>>> import numpy as np
>>> np.set_printoptions(precision=2, suppress=True, linewidth=200, floatmode="fixed")
>>> J = np.load("out13.npy")
>>> J
array([[0.00, 0.00, 0.00, 3.00, 1.00, 3.00, 0.00],
       [0.00, 0.00, 3.00, 1.00, 3.00, 0.00, 3.00],
       [0.00, 3.00, 0.00, 0.00, 0.00, 0.00, 0.00],
       [3.00, 1.00, 0.00, 0.00, 0.00, 0.00, 0.00],
       [1.00, 3.00, 0.00, 0.00, 0.00, 0.00, 0.00],
       [3.00, 0.00, 0.00, 0.00, 0.00, 0.00, 0.00],
       [0.00, 3.00, 0.00, 0.00, 0.00, 0.00, 0.00]])
>>> round(float(np.linalg.det(J)), 2)
0.0
>>> np.linalg.matrix_power(J, 4)
array([[397.00, 282.00,   0.00,   0.00,   0.00,   0.00,   0.00],
       [282.00, 820.00,   0.00,   0.00,   0.00,   0.00,   0.00],
       [  0.00,   0.00, 252.00, 138.00, 270.00,  54.00, 252.00],
       [  0.00,   0.00, 138.00, 235.00, 201.00, 189.00, 138.00],
       [  0.00,   0.00, 270.00, 201.00, 307.00, 111.00, 270.00],
       [  0.00,   0.00,  54.00, 189.00, 111.00, 171.00,  54.00],
       [  0.00,   0.00, 252.00, 138.00, 270.00,  54.00, 252.00]])
>>> round(np.abs(np.linalg.eigvals(J)).max(), 2)
np.float64(5.57)
>>> J @ J
array([[19.00,  6.00,  0.00,  0.00,  0.00,  0.00,  0.00],
       [ 6.00, 28.00,  0.00,  0.00,  0.00,  0.00,  0.00],
       [ 0.00,  0.00,  9.00,  3.00,  9.00,  0.00,  9.00],
       [ 0.00,  0.00,  3.00, 10.00,  6.00,  9.00,  3.00],
       [ 0.00,  0.00,  9.00,  6.00, 10.00,  3.00,  9.00],
       [ 0.00,  0.00,  0.00,  9.00,  3.00,  9.00,  0.00],
       [ 0.00,  0.00,  9.00,  3.00,  9.00,  0.00,  9.00]])
>>> np.trace(J)
np.float64(0.0)
>>> Uu, s, Vt = np.linalg.svd(J)
>>> s.round(2) + 0
array([5.57, 5.57, 4.00, 4.00, 0.00, 0.00, 0.00])
>>> np.argmax(s[:-1] / (s[1:] + 1e-6)) + 1
np.int64(4)
>>> B = Uu[:, :4] @ np.diag(s[:4]) @ Vt[:4]
>>> np.linalg.matrix_rank(B)
np.int64(4)
>>> np.round(np.abs(J - B).max(), 2)
np.float64(0.0)
>>> round(np.linalg.norm(J - B) / np.linalg.norm(J), 2)
np.float64(0.0)
>>> np.round(np.linalg.norm(J - B, 2), 2), np.round(s[4], 2)
(np.float64(0.0), np.float64(0.0))
>>> B.round(2) + 0
array([[0.00, 0.00, 0.00, 3.00, 1.00, 3.00, 0.00],
       [0.00, 0.00, 3.00, 1.00, 3.00, 0.00, 3.00],
       [0.00, 3.00, 0.00, 0.00, 0.00, 0.00, 0.00],
       [3.00, 1.00, 0.00, 0.00, 0.00, 0.00, 0.00],
       [1.00, 3.00, 0.00, 0.00, 0.00, 0.00, 0.00],
       [3.00, 0.00, 0.00, 0.00, 0.00, 0.00, 0.00],
       [0.00, 3.00, 0.00, 0.00, 0.00, 0.00, 0.00]])
>>> np.linalg.matrix_rank(J, rtol=0.05)
np.int64(4)
>>> m1 = np.load("arr.npy")
>>> m1
array([[ 0,  0,  0,  0],
       [-1, -1,  0,  0],
       [-1,  1,  1,  0],
       [ 2, -1,  0,  1]])
>>> w1 = np.array([[-2, 3, 3], [3, 0, 3], [-2, -3, -1], [-2, 0, 0]])
>>> beta = np.array([3, 2, 3])
>>> H = np.maximum(m1 @ w1 + beta, 0)
>>> (H > 0).astype(int)
array([[1, 1, 1],
       [1, 0, 0],
       [1, 0, 1],
       [0, 1, 1]])
>>> np.linalg.matrix_rank(H)
np.int64(3)
>>> cent = np.array([[0, 0], [1, 2], [2, 1]])
>>> w1 @ cent
array([[ 9,  9],
       [ 6,  3],
       [-5, -7],
       [ 0,  0]])
>>> H @ cent
array([[ 8,  7],
       [ 0,  0],
       [ 4,  2],
       [20, 22]])
>>> np.round(m1 @ np.linalg.pinv(m1) @ m1, 2) + 0
array([[ 0.00,  0.00,  0.00,  0.00],
       [-1.00, -1.00,  0.00,  0.00],
       [-1.00,  1.00,  1.00,  0.00],
       [ 2.00, -1.00,  0.00,  1.00]])
